$ python -q
>>> import numpy as np
>>> np.set_printoptions(suppress=True, linewidth=160)
>>> W0 = np.loadtxt("layer0.csv", delimiter=",")
>>> W0
array([[-0.96, -0.35, -0.48],
       [-0.35, -1.88,  0.27],
       [-0.48,  0.27,  0.84]])
>>> # symmetric
>>> x0 = np.array([1, -2, 3])
>>> np.einsum("ij,j->i", W0, x0)
array([-1.7 ,  4.22,  1.5 ])
>>> W0 * x0
array([[-0.96,  0.7 , -1.44],
       [-0.35,  3.76,  0.81],
       [-0.48, -0.54,  2.52]])
>>> (W0 * x0).sum(axis=1)
array([-1.7 ,  4.22,  1.5 ])
>>> np.all(np.linalg.eigvalsh(W0) > 0)
np.False_
>>> [round(float(np.linalg.det(W0[:i, :i])), 2) + 0 for i in range(1, 4)]
[-0.96, 1.68, 2.01]
>>> J = np.loadtxt("run18.csv", delimiter=",")
>>> J
array([[1. , 0. , 0. ],
       [0. , 1. , 0. ],
       [0. , 0.5, 0.5]])
>>> other = np.linalg.inv(W0)
>>> (np.abs(other) > 1e-9).astype(int)
array([[1, 1, 1],
       [1, 1, 1],
       [1, 1, 1]])
>>> np.round(np.linalg.det(W0) * other, 2)
array([[-1.65,  0.16, -1.  ],
       [ 0.16, -1.04,  0.43],
       [-1.  ,  0.43,  1.68]])
>>> np.round(np.linalg.slogdet(W0)[0], 2)
np.float64(1.0)
>>> np.round(np.linalg.inv(other), 2)
array([[-0.96, -0.35, -0.48],
       [-0.35, -1.88,  0.27],
       [-0.48,  0.27,  0.84]])
>>> J @ np.ones(3)
array([1., 1., 1.])
>>> p = np.eye(3)[1]
>>> for _ in range(6):
...     p = p @ J
...     print(p.round(2))
... 
[0. 1. 0.]
[0. 1. 0.]
[0. 1. 0.]
[0. 1. 0.]
[0. 1. 0.]
[0. 1. 0.]
>>> w, evecs = np.linalg.eig(J)
>>> np.round(np.sort(np.linalg.eigvals(J @ J)), 2)
array([0.25, 1.  , 1.  ])
>>> np.round(np.sort(np.linalg.eigvals(np.linalg.inv(J))), 2)
array([1., 1., 2.])
>>> w
array([0.5, 1. , 1. ])
>>> J @ evecs[:, 0] - w[0] * evecs[:, 0]
array([0., 0., 0.])
